>>> import numpy as np
>>> np.set_printoptions(precision=4, suppress=True, linewidth=200)
>>> data = np.array([[0.0, 0.0, -1.0, 1.0],
...     [0.0, -2.0, 2.0, 0.0],
...     [0.0, -4.0, 5.0, -1.0],
...     [0.0, -4.0, 4.0, 0.0]])
>>> print(np.kron(np.eye(2, dtype=int), data))
[[ 0.  0. -1.  1.  0.  0. -0.  0.]
 [ 0. -2.  2.  0.  0. -0.  0.  0.]
 [ 0. -4.  5. -1.  0. -0.  0. -0.]
 [ 0. -4.  4.  0.  0. -0.  0.  0.]
 [ 0.  0. -0.  0.  0.  0. -1.  1.]
 [ 0. -0.  0.  0.  0. -2.  2.  0.]
 [ 0. -0.  0. -0.  0. -4.  5. -1.]
 [ 0. -0.  0.  0.  0. -4.  4.  0.]]
>>> print(np.round(np.linalg.det(2 * data), 4), round(np.linalg.det(data), 4))
0.0 0.0
>>> print(np.linalg.eigvals(data))
[0. 0. 2. 1.]
>>> print(np.einsum("ii->", data))
3.0
>>> U, s, Vh = np.linalg.svd(data)
>>> print(np.argmax(s[:-1] / (s[1:] + 1e-6)) + 1)
2
>>> print(s.round(4) + 0)
[9.0526 1.4318 0.     0.    ]
>>> M2 = U[:, :2] @ np.diag(s[:2]) @ Vh[:2]
>>> print(np.round(np.linalg.norm(data - M2, 2), 4), round(float(s[2]), 4))
0.0 0.0
>>> print(round(np.abs(data - M2).max(), 4))
0.0
>>> print(np.linalg.matrix_rank(M2))
2
>>> print(round(np.linalg.norm(data - M2) / np.linalg.norm(data), 4))
0.0
>>> A = np.loadtxt("a.csv", delimiter=",")
>>> print(A)
[[0.4167 0.25   0.0833 0.4167]
 [0.25   0.15   0.05   0.25  ]
 [0.0833 0.05   0.0167 0.0833]
 [0.4167 0.25   0.0833 0.4167]]
>>> # applying it twice changes nothing
>>> print((A + A.T) / 2)
[[0.4167 0.25   0.0833 0.4167]
 [0.25   0.15   0.05   0.25  ]
 [0.0833 0.05   0.0167 0.0833]
 [0.4167 0.25   0.0833 0.4167]]
>>> print(round(float(np.abs(np.linalg.eigvals(A)).max()), 4))
1.0
>>> print((A - A.T) / 2)
[[0. 0. 0. 0.]
 [0. 0. 0. 0.]
 [0. 0. 0. 0.]
 [0. 0. 0. 0.]]
>>> print(np.trace(A))
1.0
>>> print(A @ A)
[[0.4167 0.25   0.0833 0.4167]
 [0.25   0.15   0.05   0.25  ]
 [0.0833 0.05   0.0167 0.0833]
 [0.4167 0.25   0.0833 0.4167]]
>>> print(np.allclose(A @ A.T, A.T @ A))
True
>>> print(np.unique(A.round(6), axis=0).shape)
(3, 4)
>>> print(A @ np.linalg.pinv(A) @ A)
[[0.4167 0.25   0.0833 0.4167]
 [0.25   0.15   0.05   0.25  ]
 [0.0833 0.05   0.0167 0.0833]
 [0.4167 0.25   0.0833 0.4167]]
>>> print(np.abs(np.diag(np.linalg.qr(A)[1])) > 1e-9)
[ True False False False]
>>> print(np.allclose(A[:-1].T @ np.linalg.lstsq(A[:-1].T, A[-1])[0], A[-1]))
True
>>> print(np.count_nonzero(A))
16
>>> print(round(np.linalg.norm(A), 4))
1.0
>>> print(np.round(np.linalg.svd(A, compute_uv=False), 4) + 0)
[1. 0. 0. 0.]
>>> print(A.sum(axis=0))
[1.1667 0.7    0.2333 1.1667]
>>> print(A - A[0])
[[ 0.      0.      0.      0.    ]
 [-0.1667 -0.1    -0.0333 -0.1667]
 [-0.3333 -0.2    -0.0667 -0.3333]
 [ 0.      0.      0.      0.    ]]
>>> U, s, Vh = np.linalg.svd(data)
>>> vecs = Vh[:(s > 1e-8).sum()]
>>> rng = np.random.default_rng(4408)
>>> vec = data[3] + -1 * data[1] + rng.integers(2) * np.eye(4)[3]
>>> print(vec)
[ 0. -2.  2.  1.]
>>> print(vecs.T @ vecs)
[[ 0.      0.      0.      0.    ]
 [ 0.      0.6667 -0.3333 -0.3333]
 [ 0.     -0.3333  0.6667 -0.3333]
 [ 0.     -0.3333 -0.3333  0.6667]]
>>> print(round(np.linalg.norm(vec - vecs.T @ vecs @ vec), 4))
0.5774
>>> print(np.allclose(vecs.T @ vecs @ vec, vec))
False
>>> vec = np.array([2, -2, 6, 1])
>>> h1 = np.maximum(A @ vec, 0)
>>> print(A * (h1 > 1e-9)[:, None])
[[0.4167 0.25   0.0833 0.4167]
 [0.25   0.15   0.05   0.25  ]
 [0.0833 0.05   0.0167 0.0833]
 [0.4167 0.25   0.0833 0.4167]]
>>> J = np.load("run18.npy")
>>> print(J)
[[ 1  1  2  2  2]
 [ 2  3  0  1  2]
 [ 2  2  0  1  1]
 [ 1  2  0  3  1]
 [ 3  3  3  1  3]
 [ 1  0  1  3  3]
 [-3 -5  2  0 -2]]
>>> M2 = np.c_[J[:, :1] @ np.array([[5]]), np.array([-4, 7, 6, -2, 7, -7, 1])]
>>> print(M2)
[[  5  -4]
 [ 10   7]
 [ 10   6]
 [  5  -2]
 [ 15   7]
 [  5  -7]
 [-15   1]]
>>> print(np.linalg.matrix_rank(M2))
2
>>> print(np.linalg.norm(np.linalg.qr(J)[0].T @ M2, axis=0) ** 2 / ((M2 ** 2).sum(axis=0) + 1e-12))
[1.     0.7028]
>>> M2 = J + rng.integers(-2, 3, (7, 4)) @ rng.integers(-2, 3, (4, 5))
>>> print(M2)
[[  2   5   2   0   1]
 [  6   5   2   1   0]
 [  4  -1  -2   0  -1]
 [ -1   6   4  -1  -1]
 [  0   2   8   1   3]
 [ -5  -5  -3  10  11]
 [ -3 -12   0   7   2]]
>>> print(M2 - J)
[[ 1  4  0 -2 -1]
 [ 4  2  2  0 -2]
 [ 2 -3 -2 -1 -2]
 [-2  4  4 -4 -2]
 [-3 -1  5  0  0]
 [-6 -5 -4  7  8]
 [ 0 -7 -2  7  4]]
>>> print(np.round(np.linalg.svd(M2 - J, compute_uv=False), 4) + 0)
[18.6542  8.5434  5.7765  4.0819  0.    ]
>>> vec = np.array([-1, -1, -3, 0, 3])
>>> print(np.sign((J @ vec).round(6)))
[-1  1 -1  0 -1  1 -1]
>>> print(np.einsum("ij,j->i", J, vec))
[-2  1 -1  0 -6  5 -4]
>>> print(J @ (2 * vec))
[ -4   2  -2   0 -12  10  -8]
>>> print((J @ vec).argmax())
5
>>> vec = np.array([0, 1, 3, -1, 2])
>>> target = J @ vec
>>> print(np.round(np.linalg.pinv(J) @ J, 4) + 0)
[[1. 0. 0. 0. 0.]
 [0. 1. 0. 0. 0.]
 [0. 0. 1. 0. 0.]
 [0. 0. 0. 1. 0.]
 [0. 0. 0. 0. 1.]]
>>> print(target)
[ 9  6  3  1 17  6 -3]
>>> print(np.round(np.linalg.solve(J.T @ J, J.T @ target), 4) + 0)
[ 0.  1.  3. -1.  2.]
>>> target = target + 0.02 * rng.normal(size=7)
>>> print(target)
[ 9.0328  5.9821  2.9684  1.0128 16.9742  5.9906 -3.0025]
>>> c, *_ = np.linalg.lstsq(J, target)
>>> print(np.round(J.T @ (target - J @ c), 4) + 0)
[0. 0. 0. 0. 0.]
>>> print(c.round())
[-0.  1.  3. -1.  2.]
>>> print(c)
[-0.0513  1.0267  3.0058 -0.9989  2.0117]
>>> print([round(float(np.linalg.norm(np.linalg.solve(J.T @ J + lam * np.eye(5), J.T @ target))), 2) for lam in (0, 1, 10, 100)])
[3.89, 3.37, 2.32, 0.99]
>>> E = np.load("out8.npy")
>>> print(E)
[[-3.206   2.3602  0.1597  2.3504 -1.3546 -3.625   2.1965  0.8258 -0.6497]
 [-3.4456  7.5675  0.0298  1.0357 -1.7602 -0.4859  3.7512 -1.1004  0.0976]
 [-9.4282  0.6086 -0.8032 -1.4975 -2.2044 -2.688  -4.1111 -2.542  -3.6766]
 [ 4.3955 -0.1327 -6.4913  1.0431 -4.7249  5.1499  3.2321 -0.6806 -3.5122]
 [-2.8242  1.2148 -3.5942 -1.7688  0.8892 -2.6876  2.3764  1.3904 -4.2157]
 [-3.157   2.7772 -0.1168  2.5905 -3.5052 -0.9895  1.0056 -1.0638 -0.4359]
 [-0.2381  3.3185 -1.6127  2.8237 -4.6249  1.8968  2.3866 -1.4526 -0.4328]
 [ 1.4672  4.8752 -1.9096  2.0051 -0.6407 -1.012   6.6706  1.8397 -0.5163]
 [ 1.5091  1.2594 -2.5892  3.2233 -4.6324  1.8514  2.6689 -0.544  -1.006 ]
 [ 2.8348  3.5182 -6.199  -0.6526 -3.5515  5.5096  4.2363 -1.3458 -3.3759]
 [ 0.9447  4.3126 -5.1143 -1.944   0.8033  0.4674  6.0377  1.4625 -3.6955]
 [-1.1151 -3.5579 -3.612   1.9342 -5.2724  1.1054 -1.9207 -1.3245 -3.4293]
 [-0.6432  1.2667 -0.9236  2.9804 -1.7387 -2.7043  3.2288  1.4883 -0.8165]
 [-0.0802  2.2337 -5.6924 -3.1401  2.5259 -1.7167  5.3242  2.6674 -5.1524]
 [-3.9433  4.043  -0.3371  0.0153  2.3431 -5.9845  4.3991  2.6859 -1.6454]
 [ 1.2169  5.4448  2.1021  5.8787 -0.2973 -5.0824  8.0217  3.6204  2.7811]
 [ 0.372   0.1524 -0.8863  4.7835 -5.1664  0.1289  1.5007 -0.4003 -0.0615]
 [-2.8429  2.0489  1.5727  5.7062 -7.0912  0.543  -0.7555 -2.7602  1.5529]
 [-2.2862  0.0977 -0.9973  1.7028  0.2296 -5.1834  2.6787  2.581  -1.9485]
 [-3.9928  0.0248  0.0564  2.9736 -3.6961 -2.3479 -0.7833 -0.7423 -0.9971]
 [-0.7045 -1.4744 -3.1241  0.9729 -0.8033 -2.8098  2.0756  1.9721 -3.2834]
 [ 1.3245  7.1528  1.011   5.1959 -3.1367 -0.298   6.7314  0.5004  2.6656]
 [-3.4844  3.0285 -1.5103 -0.5508  1.6521 -4.6276  3.6134  2.1128 -2.524 ]
 [ 0.9539  6.0644 -2.0443  0.5143  2.2366 -3.1602  8.4548  3.4593 -1.081 ]
 [-1.2535  0.1785 -2.7978  1.088  -2.3982 -0.7147  1.4073  0.1735 -2.6532]
 [ 3.3852  8.1146 -1.3746  3.625  -3.1946  2.6265  8.01    0.0437  1.5344]
 [-4.999  -2.4654 -4.4545 -3.031   0.7587 -3.5369 -1.0651  0.9623 -6.2491]
 [-4.4627  3.8784 -0.6329  0.7331 -2.2723 -1.1556  1.0284 -1.2205 -1.3232]
 [ 5.5151  6.317  -2.145   4.8864 -4.9655  4.269   7.6715 -0.23    1.598 ]
 [ 0.2269  0.7407 -1.6159  3.5407 -4.2254  0.2116  1.989  -0.2206 -0.7766]
 [-4.6004  1.4119 -0.9272  1.8795 -5.8202  1.4534 -2.2878 -3.4869 -1.4341]
 [-1.2907  3.9077 -4.1395 -2.5664  2.6014 -2.508   5.5113  2.4133 -3.9954]]
>>> print(np.round(np.linalg.eigvals(A).sum().real, 4))
1.0
>>> print(np.round(np.linalg.det(2 * A), 4), np.round(np.linalg.det(A), 4))
0.0 0.0
